% ipython --no-banner

In [1]: import numpy as np

In [2]: np.set_printoptions(precision=2, suppress=True, linewidth=160)

In [3]: M = np.loadtxt("data.csv", delimiter=",")

In [4]: M.round(2) + 0
Out[4]: 
array([[ 0.46,  0.65,  1.77,  0.15, -3.18, -1.71, -0.2 , -2.85],
       [ 0.49, -1.18, -1.86, -0.38,  3.36,  0.68,  0.04,  2.83],
       [ 1.2 , -1.51, -1.81, -0.53,  3.28, -0.16, -0.09,  2.63],
       [-0.02,  0.93,  1.84,  0.27, -3.31, -1.21, -0.12, -2.87],
       [ 2.74, -1.94, -1.13, -0.78,  2.08, -2.38, -0.39,  1.31],
       [-1.17,  1.49,  1.82,  0.53, -3.29,  0.12,  0.08, -2.64],
       [-2.99,  1.89,  0.79,  0.78, -1.47,  2.89,  0.46, -0.73],
       [ 0.63,  0.55,  1.73,  0.11, -3.12, -1.88, -0.22, -2.82],
       [ 2.13, -0.51,  1.12, -0.31, -1.99, -3.19, -0.44, -2.12],
       [ 1.17, -1.49, -1.82, -0.52,  3.29, -0.12, -0.08,  2.64],
       [-1.03, -0.3 , -1.63,  0.  ,  2.92,  2.27,  0.28,  2.72],
       [-3.02,  1.87,  0.71,  0.78, -1.33,  2.98,  0.47, -0.6 ],
       [ 1.41, -1.59, -1.77, -0.57,  3.22, -0.43, -0.13,  2.54],
       [ 2.13, -0.51,  1.12, -0.32, -1.99, -3.19, -0.44, -2.12]])

In [5]: round(float(np.abs(M).max()), 2)
Out[5]: 3.36

In [6]: M.shape
Out[6]: (14, 8)

In [7]: round(float(np.linalg.norm(M)), 2)
Out[7]: 18.71

In [8]: M.sum(axis=1)
Out[8]: array([-4.9 ,  3.99,  3.02, -4.49, -0.5 , -3.06,  1.63, -5.02, -5.31,  3.07,  5.24,  1.86,  2.67, -5.31])
